% python3 -q
>>> import numpy as np
>>> np.set_printoptions(precision=2, suppress=True, linewidth=120, floatmode="fixed")
>>> X = np.loadtxt("a.csv", delimiter=",")
>>> X
array([[0.50, 0.33, 0.17],
       [0.29, 0.43, 0.29],
       [0.00, 0.67, 0.33]])
>>> # row-stochastic, so 1 is an eigenvalue
>>> X.sum(axis=1)
array([1.00, 1.00, 1.00])
>>> round(float(np.abs(X).max()), 2)
0.67
>>> X.mean(axis=0)
array([0.26, 0.48, 0.26])
>>> np.linalg.svd(X, compute_uv=False)
array([1.05, 0.43, 0.05])
>>> np.diff(X, axis=0)
array([[-0.21,  0.10,  0.12],
       [-0.29,  0.24,  0.05]])
>>> X.sum(axis=0)
array([0.79, 1.43, 0.79])
>>> Y = np.array([[-1, 1, 2, 1], [1, 0, -1, -2], [-1, 1, 2, -2], [-2, 1, -1, 2]])
>>> K = np.triu(Y, 1)
>>> K
array([[ 0,  1,  2,  1],
       [ 0,  0, -1, -2],
       [ 0,  0,  0, -2],
       [ 0,  0,  0,  0]])
>>> # rank 3
>>> Uu, s, Vt = np.linalg.svd(K)
>>> V = Vt[:(s > 1e-8).sum()]
>>> rng = np.random.default_rng(22724)
>>> vec = K[2] + 4 * K[1] + rng.integers(2) * np.eye(4)[2]
>>> vec
array([  0.00,   0.00,  -4.00, -10.00])
>>> np.linalg.matrix_rank(np.vstack([K, vec]))
np.int64(3)
>>> [int(np.linalg.matrix_rank(np.linalg.matrix_power(K, p))) for p in range(1, 5)]
[3, 2, 1, 0]
>>> np.linalg.matrix_power(K - np.diag(np.diag(K)), 4)
array([[0, 0, 0, 0],
       [0, 0, 0, 0],
       [0, 0, 0, 0],
       [0, 0, 0, 0]])
>>> np.linalg.matrix_rank(K - K[0, 0] * np.eye(4))
np.int64(3)
>>> Y = np.array([[5, 3, 9], [5, 1, 4]])
>>> C = np.kron(Y, K)
>>> C
array([[  0,   5,  10,   5,   0,   3,   6,   3,   0,   9,  18,   9],
       [  0,   0,  -5, -10,   0,   0,  -3,  -6,   0,   0,  -9, -18],
       [  0,   0,   0, -10,   0,   0,   0,  -6,   0,   0,   0, -18],
       [  0,   0,   0,   0,   0,   0,   0,   0,   0,   0,   0,   0],
       [  0,   5,  10,   5,   0,   1,   2,   1,   0,   4,   8,   4],
       [  0,   0,  -5, -10,   0,   0,  -1,  -2,   0,   0,  -4,  -8],
       [  0,   0,   0, -10,   0,   0,   0,  -2,   0,   0,   0,  -8],
       [  0,   0,   0,   0,   0,   0,   0,   0,   0,   0,   0,   0]])
>>> np.linalg.matrix_rank(C)
np.int64(6)
>>> np.round(np.linalg.norm(C, 2), 2), np.round(np.linalg.norm(Y, 2) * np.linalg.norm(K, 2), 2)
(np.float64(42.4), np.float64(42.4))
